$ python3 -q
>>> import numpy as np
>>> import numpy.linalg as la
>>> np.set_printoptions(precision=2, suppress=True, linewidth=200, legacy="1.25")
>>> W2 = np.array([[1.2, 1.4, 0.6, -2.1],
...     [-0.5, 0.0, -0.8, -0.8],
...     [0.3, 0.7, -0.9, 0.4]])
>>> rng = np.random.default_rng(548)
>>> arr = np.array([[0, -1, -3],
...     [1, 1, 3],
...     [1, 1, 2],
...     [2, -3, 2],
...     [-2, -2, -2],
...     [2, 2, 0],
...     [-2, 2, 0],
...     [0, 0, 3],
...     [2, 3, 1],
...     [2, 1, -1],
...     [-3, -3, -3],
...     [2, -2, 1],
...     [-3, 2, -1]]) @ W2 + 0.1 * rng.normal(size=(13, 4))
>>> arr
array([[-0.42, -2.22,  3.56, -0.44],
       [ 1.69,  3.57, -2.81, -1.69],
       [ 1.33,  2.77, -1.81, -2.21],
       [ 4.56,  4.21,  2.03, -0.88],
       [-2.08, -4.39,  2.16,  5.1 ],
       [ 1.35,  2.88, -0.36, -5.73],
       [-3.42, -2.86, -2.93,  2.62],
       [ 0.78,  2.04, -2.7 ,  1.18],
       [ 1.16,  3.38, -2.21, -6.06],
       [ 1.49,  2.15,  1.25, -5.4 ],
       [-3.02, -6.29,  3.36,  7.34],
       [ 3.65,  3.53,  1.81, -2.23],
       [-4.91, -4.74, -2.45,  4.27]])
>>> x = np.array([7, 3, 2, -9])
>>> rhs = arr @ x
>>> la.lstsq(arr, rhs)[0]
array([ 7.,  3.,  2., -9.])
>>> np.round(la.pinv(arr) @ arr, 2) + 0
array([[1., 0., 0., 0.],
       [0., 1., 0., 0.],
       [0., 0., 1., 0.],
       [0., 0., 0., 1.]])
>>> rhs = rhs + 0.05 * rng.normal(size=13)
>>> rhs
array([  1.4 ,  32.06,  33.92,  56.58, -69.32,  69.03, -61.95,  -4.46,  68.34,  67.93, -99.31,  59.83, -92.1 ])
>>> coef, *_ = la.lstsq(arr, rhs)
>>> coef
array([ 7.14,  2.87,  1.94, -9.03])
>>> [round(float(la.norm(la.solve(arr.T @ arr + lam * np.eye(4), arr.T @ rhs))), 2) for lam in (0, 1, 10, 100)]
[12.02, 11.42, 11.03, 8.79]
>>> np.round(arr.T @ (rhs - arr @ coef), 2) + 0
array([0., 0., 0., 0.])
>>> Ac = arr - arr.mean(axis=0)
>>> V = la.svd(Ac)[2][:3]
>>> A2 = Ac - Ac @ V.T @ V
>>> (Ac @ V.T).std(axis=0)
array([5.77, 2.55, 1.8 ])
>>> A2.std(axis=0)
array([0.04, 0.04, 0.02, 0.01])
>>> np.diag(V.T @ V)
array([0.52, 0.6 , 0.9 , 0.99])
>>> la.norm(A2, axis=1).round(6).argmax()
12
>>> Ac = arr - arr.mean(axis=0)
>>> U, s, vt = la.svd(Ac, full_matrices=False)
>>> (np.sign(U[:, 0]) == np.sign(U[0, 0])).astype(int)
array([1, 0, 0, 0, 1, 0, 1, 0, 0, 0, 1, 0, 1])
>>> vt[0] * np.sign(vt[0, np.abs(vt[0]).argmax()])
array([-0.41, -0.61,  0.08,  0.67])
>>> la.matrix_rank(Ac)
4
>>> np.round(s ** 2 / (s ** 2).sum(), 2) + 0
array([0.77, 0.15, 0.08, 0.  ])
>>> A2 = np.c_[arr[:, :1] @ np.array([[-1]]), np.array([2, 3, 3, 3, 1, -2, 1, 1, -2, 2, 3, 3, 1])]
>>> A2
array([[ 0.42,  2.  ],
       [-1.69,  3.  ],
       [-1.33,  3.  ],
       [-4.56,  3.  ],
       [ 2.08,  1.  ],
       [-1.35, -2.  ],
       [ 3.42,  1.  ],
       [-0.78,  1.  ],
       [-1.16, -2.  ],
       [-1.49,  2.  ],
       [ 3.02,  3.  ],
       [-3.65,  3.  ],
       [ 4.91,  1.  ]])
>>> np.round(la.norm(A2 - arr @ la.lstsq(arr, A2)[0], axis=0), 2) + 0
array([0.  , 6.73])
>>> np.round(la.lstsq(arr, A2[:, 0])[0], 2) + 0
array([-1.,  0.,  0.,  0.])
>>> x = np.array([8, 2])
>>> a = np.maximum(A2 @ x, 0)
>>> A2.T @ a
array([436.27, 194.51])
>>> a
array([ 7.39,  0.  ,  0.  ,  0.  , 18.61,  0.  , 29.36,  0.  ,  0.  ,  0.  , 30.15,  0.  , 41.32])
